$ python -q
>>> import numpy as np
>>> np.set_printoptions(precision=1, suppress=True, linewidth=120, sign=" ")
>>> rng = np.random.default_rng(68)
>>> lab = rng.integers(0, 2, 4)
>>> W0 = np.triu((lab[:, None] == lab) & (rng.random((4, 4)) < 0.8), 1).astype(int)
>>> W0 += W0.T
>>> W0
array([[ 0,  1,  0,  0],
       [ 1,  0,  0,  0],
       [ 0,  0,  0,  1],
       [ 0,  0,  1,  0]])
>>> evals, evecs = np.linalg.eigh(W0)
>>> x0 = np.array([-2, -2, 3, -2])
>>> np.linalg.eigvalsh(W0[1:, 1:])
array([-1.,  0.,  1.])
>>> np.abs(W0).sum(axis=1).max(), np.abs(evals).max()
(np.int64(1), np.float64(1.0))
>>> evecs * np.maximum(evals, 0) @ evecs.T
array([[ 0.5,  0.5,  0. ,  0. ],
       [ 0.5,  0.5,  0. ,  0. ],
       [ 0. ,  0. ,  0.5,  0.5],
       [ 0. ,  0. ,  0.5,  0.5]])
>>> x0 @ W0 @ x0
np.int64(-4)
>>> np.sort(np.abs(np.linalg.eigvals(W0)))[::-1]
array([ 1.,  1.,  1.,  1.])
>>> W0.sum(axis=1)
array([ 1,  1,  1,  1])
>>> W0 @ np.ones(4)
array([ 1.,  1.,  1.,  1.])
>>> np.linalg.matrix_power(W0, 2)
array([[ 1,  0,  0,  0],
       [ 0,  1,  0,  0],
       [ 0,  0,  1,  0],
       [ 0,  0,  0,  1]])
>>> pr = np.eye(4)[1]
>>> for _ in range(4):
...     pr = pr @ W0
...     print(pr.round(1))
... 
[ 1.  0.  0.  0.]
[ 0.  1.  0.  0.]
[ 1.  0.  0.  0.]
[ 0.  1.  0.  0.]
